$ python3 -q
>>> import numpy as np
>>> import numpy.linalg as la
>>> np.set_printoptions(precision=1, suppress=True, linewidth=120)
>>> F = np.load("case19.npy")
>>> print(F)
[[ 1 -3  1 -3]
 [ 0  0 -3 -3]
 [-2  2 -2  3]
 [ 1 -3 10  6]]
>>> print(np.allclose(F[:-1].T @ la.lstsq(F[:-1].T, F[-1])[0], F[-1]))
True
>>> print(np.unique(F.round(6), axis=0).shape)
(4, 4)
>>> print(np.abs(np.diag(la.qr(F)[1])) > 1e-9)
[ True  True  True False]
>>> J = np.load("run13.npy")
>>> print(J)
[[-0.6  1.5 -1.9  0.4]
 [ 0.3  0.8  0.7  0.5]
 [ 0.2  0.6  0.4  1.3]
 [ 0.1  0.7  0.7  0.4]]
>>> print(np.round(np.abs(la.eigvals(J)).max(), 1))
2.0
>>> print(np.allclose(J @ J.T, J.T @ J))
False
>>> print(np.sort(np.abs(la.eigvals(J))))
[0.4 0.8 0.8 2. ]
>>> print(np.trace(J))
1.0
>>> print(np.round(la.det(J), 1))
0.5
>>> print(np.round(la.norm(J, 2), 1))
2.5
>>> print(round(la.norm(J) ** 2 / la.norm(J, 2) ** 2, 1))
1.7
>>> print(np.round(la.norm(J, "nuc"), 1))
5.4
>>> rng = np.random.default_rng(107)
>>> z = rng.permutation(4)
>>> M2 = J[:, z] * rng.choice([-1, 1], 4)
>>> print(M2)
[[ 1.9  1.5 -0.6 -0.4]
 [-0.7  0.8  0.3 -0.5]
 [-0.4  0.6  0.2 -1.3]
 [-0.7  0.7  0.1 -0.4]]
>>> Uu, _, Vh = la.svd(J.T @ M2)
>>> print(np.round(Uu @ Vh, 1) + 0)
[[ 0.  0.  1.  0.]
 [ 0.  1.  0.  0.]
 [-1.  0.  0.  0.]
 [ 0.  0.  0. -1.]]
>>> print(np.round(la.norm(F, 2) / la.norm(F), 1))
0.9
>>> print(la.matrix_rank(F, rtol=0.1))
2
>>> print(np.argsort(-la.norm(F, axis=0).round(6), kind="stable")[:3])
[2 3 1]
>>> q, _ = la.qr(np.array([[0.2, 1.9, 0.4, 0.6, 0.0, 0.1],
...     [1.6, -0.5, 2.3, -1.6, 0.9, -0.3],
...     [-0.5, -0.4, -1.8, 1.9, -1.0, 0.1],
...     [0.0, 0.4, 1.3, -0.3, -0.8, 0.8],
...     [1.5, -2.1, 0.1, -2.5, 0.9, -0.3],
...     [-0.8, 0.5, 0.5, -0.8, -1.5, 0.6]]))
>>> w = np.array([1, 0, 0, 3, 1, 1])
>>> E = q @ np.diag(w) @ q.T
>>> print(E.round(1) + 0)
[[ 0.3 -0.2 -0.2 -0.1  0.5  0.5]
 [-0.2  1.2  0.6  0.  -0.2 -0.6]
 [-0.2  0.6  1.1  0.5 -0.7 -0.2]
 [-0.1  0.   0.5  0.9 -0.1 -0.5]
 [ 0.5 -0.2 -0.7 -0.1  1.3  0.6]
 [ 0.5 -0.6 -0.2 -0.5  0.6  1.2]]
>>> print(np.round(np.sort(np.abs(la.eigvals(E))), 1) + 0)
[0. 0. 1. 1. 1. 3.]
>>> print(np.allclose(E @ E.T, E.T @ E))
True
>>> print(round(float(la.det(E)), 1))
-0.0
>>> w, evecs = la.eigh(E)
>>> vec = np.array([-2, -3, -2, -1, -3, 1])
>>> print(round(vec @ E @ vec, 1))
27.4
>>> print(round(float(np.abs(E).sum(axis=1).max()), 1), np.abs(w).max())
3.6 3.0
>>> print(np.round(evecs * np.abs(w) @ evecs.T, 1) + 0)
[[ 0.3 -0.2 -0.2 -0.1  0.5  0.5]
 [-0.2  1.2  0.6  0.  -0.2 -0.6]
 [-0.2  0.6  1.1  0.5 -0.7 -0.2]
 [-0.1  0.   0.5  0.9 -0.1 -0.5]
 [ 0.5 -0.2 -0.7 -0.1  1.3  0.6]
 [ 0.5 -0.6 -0.2 -0.5  0.6  1.2]]
>>> print(np.round(vec @ E @ vec / (vec @ vec), 1), np.round(w[0], 1), w[-1])
1.0 -0.0 3.0
>>> w, evecs = la.eigh(E)
>>> print(np.abs(evecs[:, -1]).round(6).argmax())
5
>>> print(np.round(evecs @ np.diag(w) @ evecs.T, 1) + 0)
[[ 0.3 -0.2 -0.2 -0.1  0.5  0.5]
 [-0.2  1.2  0.6  0.  -0.2 -0.6]
 [-0.2  0.6  1.1  0.5 -0.7 -0.2]
 [-0.1  0.   0.5  0.9 -0.1 -0.5]
 [ 0.5 -0.2 -0.7 -0.1  1.3  0.6]
 [ 0.5 -0.6 -0.2 -0.5  0.6  1.2]]
>>> print(np.round(la.svd(E, compute_uv=False), 1) + 0)
[3. 1. 1. 1. 0. 0.]
>>> print(np.round(evecs.T @ E @ evecs, 1) + 0)
[[0. 0. 0. 0. 0. 0.]
 [0. 0. 0. 0. 0. 0.]
 [0. 0. 1. 0. 0. 0.]
 [0. 0. 0. 1. 0. 0.]
 [0. 0. 0. 0. 1. 0.]
 [0. 0. 0. 0. 0. 3.]]
>>> M2 = J + rng.integers(-2, 3, (4, 3)) @ rng.integers(-2, 3, (3, 4))
>>> print(M2)
[[ 1.4  0.5 -2.9 -0.6]
 [ 6.3 -5.2  2.7  2.5]
 [-1.8  2.6  6.4 -4.7]
 [ 6.1 -3.3  2.7 -3.6]]
>>> print(np.abs(M2 - J).sum(axis=1))
[ 5. 16. 16. 16.]
>>> print(M2 - J)
[[ 2. -1. -1. -1.]
 [ 6. -6.  2.  2.]
 [-2.  2.  6. -6.]
 [ 6. -4.  2. -4.]]
>>> print(la.matrix_rank(M2 - J, tol=1e-8))
3
>>> print(np.round(la.svd(M2 - J, compute_uv=False), 1) + 0)
[11.7  9.5  3.4  0. ]
>>> X = np.array([[4, -2, 0], [-6, 3, 0]])
>>> print(X)
[[ 4 -2  0]
 [-6  3  0]]
>>> print(np.round(la.norm(X, 2) / la.norm(X), 1))
1.0
>>> print(la.cond(X) > 100)
True
>>> u, v = X[1], X[0]
>>> print(u @ v)
-30
>>> pr = (u @ v) / (u @ u) * u
>>> print(v - pr)
[0. 0. 0.]
>>> print(la.matrix_rank(X))
1
>>> print(np.abs(X).max())
6
>>> def softmax(z):
...     e = np.exp(z - z.max(axis=-1, keepdims=True))
...     return e / e.sum(axis=-1, keepdims=True)
... 
>>> print(softmax(X).sum(axis=1))
[1. 1.]
>>> print(np.round(softmax(X[1] + 2), 1) + 0)
[0. 1. 0.]
>>> print(np.round(softmax(X[1]), 1) + 0)
[0. 1. 0.]
>>> print(np.round(softmax(10 * X[1]), 1) + 0)
[0. 1. 0.]
>>> scores = X @ X.T / np.sqrt(3)
>>> print(softmax(scores)[1] @ X)
[-6.  3.  0.]
>>> print(np.round(softmax(scores + np.triu(np.full(scores.shape, -np.inf), 1)), 1) + 0)
[[1. 0.]
 [0. 1.]]
>>> vec = np.array([3, -2, 2])
>>> print(la.norm(X @ vec) <= la.norm(X, 2) * la.norm(vec) + 1e-9)
True
>>> print(np.sign((X @ vec).round(6)))
[ 1 -1]
>>> print((X @ vec).argmax())
0
>>> print(X @ np.eye(3)[2])
[0. 0.]
>>> print(X @ np.ones(3))
[ 2. -3.]
>>> K = np.load("block12.npy")
>>> print(K)
[[ 2  1 -1  0 -1]
 [-2  1 -2  0  1]
 [ 2 -1  1  0  0]
 [ 0  0  0  2  0]
 [-1  0  2  0 -2]]
>>> vec = np.array([2, 3, -2, -2, 2])
>>> y = K @ vec
>>> coef, lr = np.zeros(5), 1 / la.norm(K, 2) ** 2
>>> for i in range(4):
...     coef -= lr * K.T @ (K @ coef - y)
...     if i % 1 == 0: print(i, round(la.norm(K @ coef - y), 1))
... 
0 5.5
1 3.0
2 2.0
3 1.5
>>> print(coef)
[ 1.7  1.1 -3.  -1.3  1.1]
>>> print(round(float(la.cond(K)), 1))
116.6
>>> M2 = K / la.norm(K, axis=1, keepdims=True)
>>> cov = M2 @ M2.T
>>> print(cov[2].round(1) + 0)
[ 0.3 -0.9  1.   0.   0. ]
>>> u = np.array([2, 2, -3, -1, 1])
>>> M2 = K + np.outer(u, np.eye(5)[4])
>>> print(round(la.det(M2) / la.det(K), 1), round(1 + la.solve(K, u)[4], 1))
6.0 6.0
>>> print(la.matrix_rank(la.inv(M2) - la.inv(K), tol=1e-8))
1
